% ipython --no-banner

In [1]: import numpy as np

In [2]: np.set_printoptions(precision=3, suppress=True, linewidth=160)

In [3]: M = np.load("test14.npy")

In [4]: M
Out[4]: 
array([[  6.985,  -3.578, -18.396],
       [ 11.318, -16.452,  -1.102],
       [-16.537,  -5.407,   9.864],
       [ 16.356,  -4.254,  10.694],
       [-19.194,  -2.082,  -5.22 ],
       [ -4.451, -17.379,  -8.84 ],
       [-17.598,  -8.979,   3.111],
       [-13.572, -12.468,   7.769],
       [-14.875,  10.748,   7.951],
       [ -5.76 , -18.048,   6.409],
       [ 19.329,   2.786,   4.318],
       [-18.378,  -3.299,  -7.167],
       [ -6.588, -18.323,   4.568],
       [  1.562,  19.42 ,   4.518],
       [ 12.193, -15.058,  -4.958],
       [-15.769,  -0.985,  12.263]])

In [5]: Q, Rm = np.linalg.qr(M)

In [6]: round(np.trace(Q @ Q.T), 3)
Out[6]: np.float64(3.0)

In [7]: Q.shape, Rm.shape
Out[7]: ((16, 3), (3, 3))

In [8]: np.round(Q.T @ Q, 3) + 0
Out[8]: 
array([[1., 0., 0.],
       [0., 1., 0.],
       [0., 0., 1.]])

In [9]: np.abs(np.diag(Rm))
Out[9]: array([54.854, 47.38 , 32.63 ])

In [10]: round(abs(Rm[0, 0]), 3), np.round(np.linalg.norm(M[:, 0]), 3)
Out[10]: (np.float64(54.854), np.float64(54.854))

In [11]: Q @ Rm
Out[11]: 
array([[  6.985,  -3.578, -18.396],
       [ 11.318, -16.452,  -1.102],
       [-16.537,  -5.407,   9.864],
       [ 16.356,  -4.254,  10.694],
       [-19.194,  -2.082,  -5.22 ],
       [ -4.451, -17.379,  -8.84 ],
       [-17.598,  -8.979,   3.111],
       [-13.572, -12.468,   7.769],
       [-14.875,  10.748,   7.951],
       [ -5.76 , -18.048,   6.409],
       [ 19.329,   2.786,   4.318],
       [-18.378,  -3.299,  -7.167],
       [ -6.588, -18.323,   4.568],
       [  1.562,  19.42 ,   4.518],
       [ 12.193, -15.058,  -4.958],
       [-15.769,  -0.985,  12.263]])

In [12]: cent = M[[8, 0]].astype(float)

In [13]: for _ in range(6):
    ...:     lab = np.linalg.norm(M[:, None] - cent, axis=-1).argmin(axis=1)
    ...:     cent = np.array([M[lab == j].mean(axis=0) for j in range(2)])
    ...: 

In [14]: lab
Out[14]: array([1, 1, 0, 1, 0, 1, 0, 0, 0, 0, 1, 0, 0, 0, 1, 0])

In [15]: cent
Out[15]: 
array([[-12.671,  -3.942,   4.407],
       [ 10.288,  -8.989,  -3.047]])

In [16]: cent[1] - cent[0]
Out[16]: array([22.959, -5.047, -7.454])

In [17]: np.bincount(lab)
Out[17]: array([10,  6])

In [18]: np.abs(cent[1] - cent[0]).argmax()
Out[18]: np.int64(0)

In [19]: rng = np.random.default_rng(2249)

In [20]: A2 = M + rng.integers(-2, 3, (16, 2)) @ rng.integers(-2, 3, (2, 3))

In [21]: A2
Out[21]: 
array([[  6.985,  -4.578, -20.396],
       [ 11.318, -17.452,  -3.102],
       [-18.537,  -5.407,  11.864],
       [ 14.356,  -6.254,   8.694],
       [-19.194,  -0.082,  -1.22 ],
       [ -4.451, -16.379,  -6.84 ],
       [-17.598,  -8.979,   3.111],
       [-11.572, -13.468,   3.769],
       [-14.875,  11.748,   9.951],
       [ -9.76 , -20.048,   6.409],
       [ 15.329,   2.786,   8.318],
       [-22.378,  -4.299,  -5.167],
       [ -4.588, -17.323,   4.568],
       [ -2.438,  15.42 ,   0.518],
       [ 12.193, -16.058,  -6.958],
       [-19.769,  -4.985,   8.263]])

In [22]: np.linalg.matrix_rank(A2 - M, tol=1e-8)
Out[22]: np.int64(2)

In [23]: np.round(np.linalg.svd(A2 - M, compute_uv=False), 3) + 0
Out[23]: array([12.561, 10.11 ,  0.   ])

In [24]: np.abs(A2 - M).sum(axis=1)
Out[24]: array([ 3.,  3.,  4.,  6.,  6.,  3.,  0.,  7.,  3.,  6.,  8.,  7.,  3., 12.,  3., 12.])

In [25]: A2 = np.array([[-5, 1, 0]])

In [26]: data = np.block([[np.zeros((1, 1)), A2], [A2.T, np.zeros((3, 3))]])

In [27]: data
Out[27]: 
array([[ 0., -5.,  1.,  0.],
       [-5.,  0.,  0.,  0.],
       [ 1.,  0.,  0.,  0.],
       [ 0.,  0.,  0.,  0.]])

In [28]: C2 = data.T @ data

In [29]: np.linalg.eigvalsh(C2)[::-1]
Out[29]: array([26., 26.,  0.,  0.])

In [30]: np.round(np.linalg.svd(data, compute_uv=False) ** 2, 3) + 0
Out[30]: array([26., 26.,  0.,  0.])

In [31]: Uu, s, vt = np.linalg.svd(data)

In [32]: s.round(3) + 0
Out[32]: array([5.099, 5.099, 0.   , 0.   ])

In [33]: A2 = Uu[:, :2] @ np.diag(s[:2]) @ vt[:2]

In [34]: round(np.abs(data - A2).max(), 3)
Out[34]: np.float64(0.0)

In [35]: round(np.linalg.norm(data - A2, 2), 3), round(float(s[2]), 3)
Out[35]: (np.float64(0.0), 0.0)

In [36]: A2.round(3) + 0
Out[36]: 
array([[ 0., -5.,  1.,  0.],
       [-5.,  0.,  0.,  0.],
       [ 1.,  0.,  0.,  0.],
       [ 0.,  0.,  0.,  0.]])

In [37]: round(float(np.linalg.norm(data - A2) / np.linalg.norm(data)), 3)
Out[37]: 0.0

In [38]: t3 = np.stack([data, 3 * data, data[::-1]])

In [39]: np.linalg.matrix_rank(t3)
Out[39]: array([2, 2, 2])

In [40]: np.linalg.det(t3)
Out[40]: array([0., 0., 0.])

In [41]: t3.shape
Out[41]: (3, 4, 4)

In [42]: (t3 @ data.T).shape
Out[42]: (3, 4, 4)

In [43]: A = np.loadtxt("data.csv", delimiter=",")

In [44]: A
Out[44]: 
array([[ 1.781, -0.585, -1.272],
       [-0.585,  0.656, -0.134],
       [-1.272, -0.134,  1.563]])

In [45]: C2 = A.T @ A

In [46]: np.diag(C2)
Out[46]: array([5.131, 0.79 , 4.079])

In [47]: np.allclose(C2, C2.T)
Out[47]: True

In [48]: (A @ A.T).shape
Out[48]: (3, 3)

In [49]: np.trace(C2), (A ** 2).sum()
Out[49]: (np.float64(10.0), np.float64(10.0))

In [50]: r = np.linalg.matrix_rank(A)

In [51]: r
Out[51]: np.int64(2)

In [52]: null = np.linalg.svd(A)[2][r:].T

In [53]: [int(np.linalg.matrix_rank(A[:i])) for i in range(1, len(A) + 1)]
Out[53]: [1, 2, 2]

In [54]: np.allclose(A @ null, 0)
Out[54]: True

In [55]: np.linalg.matrix_rank(A.T @ A), np.linalg.matrix_rank(A @ A.T)
Out[55]: (np.int64(2), np.int64(2))

In [56]: null[:, 0] / null[np.abs(null[:, 0]).round(6).argmax(), 0]
Out[56]: array([0.93 , 1.   , 0.842])

In [57]: Uu, s, vt = np.linalg.svd(A)

In [58]: s.round(3) + 0
Out[58]: array([3., 1., 0.])

In [59]: A2 = Uu[:, :2] @ np.diag(s[:2]) @ vt[:2]

In [60]: round(float(np.abs(A - A2).max()), 3)
Out[60]: 0.0

In [61]: np.linalg.matrix_rank(A2)
Out[61]: np.int64(2)

In [62]: A2
Out[62]: 
array([[ 1.781, -0.585, -1.272],
       [-0.585,  0.656, -0.134],
       [-1.272, -0.134,  1.563]])

In [63]: np.linalg.matrix_rank(A, rtol=0.05)
Out[63]: np.int64(2)

In [64]: np.trace(A)
Out[64]: np.float64(4.0)

In [65]: round(float(np.linalg.det(A)), 3)
Out[65]: -0.0

In [66]: np.round(np.sort(np.abs(np.linalg.eigvals(A))), 3) + 0
Out[66]: array([0., 1., 3.])

In [67]: np.linalg.matrix_power(A, 4)
Out[67]: 
array([[ 45.329,  -9.294, -39.014],
       [ -9.294,   2.398,   7.415],
       [-39.014,   7.415,  34.273]])

In [68]: np.round(np.abs(np.linalg.eigvals(A)).max(), 3)
Out[68]: np.float64(3.0)

In [69]: F = np.load("mat.npy")

In [70]: F
Out[70]: 
array([[ 1.965, -0.102,  0.08 , -0.347],
       [ 0.302,  0.107, -1.44 ,  1.351],
       [ 0.151, -0.745,  1.253,  1.361],
       [ 0.151,  1.85 ,  0.592,  0.451]])

In [71]: np.round(np.linalg.det(F[::-1]), 3)
Out[71]: np.float64(-16.0)

In [72]: np.round(np.einsum("ij,ji->", F, F), 3)
Out[72]: np.float64(14.26)

In [73]: np.kron(np.eye(2, dtype=int), F)
Out[73]: 
array([[ 1.965, -0.102,  0.08 , -0.347,  0.   , -0.   ,  0.   , -0.   ],
       [ 0.302,  0.107, -1.44 ,  1.351,  0.   ,  0.   , -0.   ,  0.   ],
       [ 0.151, -0.745,  1.253,  1.361,  0.   , -0.   ,  0.   ,  0.   ],
       [ 0.151,  1.85 ,  0.592,  0.451,  0.   ,  0.   ,  0.   ,  0.   ],
       [ 0.   , -0.   ,  0.   , -0.   ,  1.965, -0.102,  0.08 , -0.347],
       [ 0.   ,  0.   , -0.   ,  0.   ,  0.302,  0.107, -1.44 ,  1.351],
       [ 0.   , -0.   ,  0.   ,  0.   ,  0.151, -0.745,  1.253,  1.361],
       [ 0.   ,  0.   ,  0.   ,  0.   ,  0.151,  1.85 ,  0.592,  0.451]])

In [74]: np.round(np.linalg.eigvals(F).sum().real, 3)
Out[74]: np.float64(3.776)

In [75]: np.linalg.eigvals(F)
Out[75]: array([-2.   +0.j   ,  1.888+0.659j,  1.888-0.659j,  2.   +0.j   ])

In [76]: round(np.linalg.det(2 * F), 3), round(float(np.linalg.det(F)), 3)
Out[76]: (np.float64(-256.0), -16.0)
